>>> import numpy as np
>>> np.set_printoptions(precision=3, suppress=True, linewidth=200)
>>> def rd(a):
...     return np.round(a, 3) + 0
... 
>>> F = np.loadtxt("m.csv", delimiter=",")
>>> F
array([[38., 32., 25.],
       [32., 68., 38.],
       [25., 38., 54.]])
>>> rng = np.random.default_rng(87)
>>> labels = rng.permutation(3)
>>> labels
array([1, 2, 0])
>>> M2 = F[labels][:, labels]
>>> np.allclose(M2, F)
False
>>> rd(np.linalg.det(M2)), rd(np.linalg.det(F[labels]))
(np.float64(47668.0), np.float64(47668.0))
>>> M2
array([[68., 38., 32.],
       [38., 54., 25.],
       [32., 25., 38.]])
>>> x0 = np.array([0, 2, 3])
>>> y = M2 @ x0
>>> y
array([172., 183., 164.])
>>> rd(np.linalg.solve(M2, y + M2[:, 1]))
array([0., 3., 3.])
>>> rd(np.linalg.solve(M2, M2[:, 0]))
array([1., 0., 0.])
>>> E = np.loadtxt("dump.csv", delimiter=",")
>>> E
array([[-1.,  2., -1., -2., -1.,  0., -1.],
       [ 0., -2., -2.,  2., -1.,  1.,  1.],
       [ 0.,  0., -1.,  2.,  0., -1.,  2.],
       [ 0.,  0.,  0.,  0., -1.,  1.,  0.],
       [ 0.,  0.,  0.,  0.,  2.,  2.,  2.],
       [ 0.,  0.,  0.,  0.,  0.,  2., -2.],
       [ 0.,  0.,  0.,  0.,  0.,  0., -2.]])
>>> # triangular
>>> np.argsort(-np.linalg.norm(E, axis=0).round(6), kind="stable")[:3]
array([6, 3, 5])
>>> rd(np.linalg.norm(E, 2) / np.linalg.norm(E))
np.float64(0.674)
>>> np.linalg.matrix_rank(E, rtol=0.1)
np.int64(6)
>>> np.linalg.cond(E) > 100
np.True_
>>> left, sigma, VT = np.linalg.svd(E)
>>> V = VT[:(sigma > 1e-8).sum()]
>>> x0 = E[3] + -3 * E[2] + rng.integers(2) * np.eye(7)[3]
>>> x0
array([ 0.,  0.,  3., -6., -1.,  4., -6.])
>>> np.linalg.matrix_rank(np.vstack([E, x0]))
np.int64(6)
>>> rd(V.T @ V)
array([[ 0.143, -0.143,  0.286,  0.143,  0.   ,  0.   ,  0.   ],
       [-0.143,  0.976,  0.048,  0.024,  0.   ,  0.   ,  0.   ],
       [ 0.286,  0.048,  0.905, -0.048,  0.   ,  0.   ,  0.   ],
       [ 0.143,  0.024, -0.048,  0.976,  0.   ,  0.   ,  0.   ],
       [ 0.   ,  0.   ,  0.   ,  0.   ,  1.   ,  0.   ,  0.   ],
       [ 0.   ,  0.   ,  0.   ,  0.   ,  0.   ,  1.   ,  0.   ],
       [ 0.   ,  0.   ,  0.   ,  0.   ,  0.   ,  0.   ,  1.   ]])
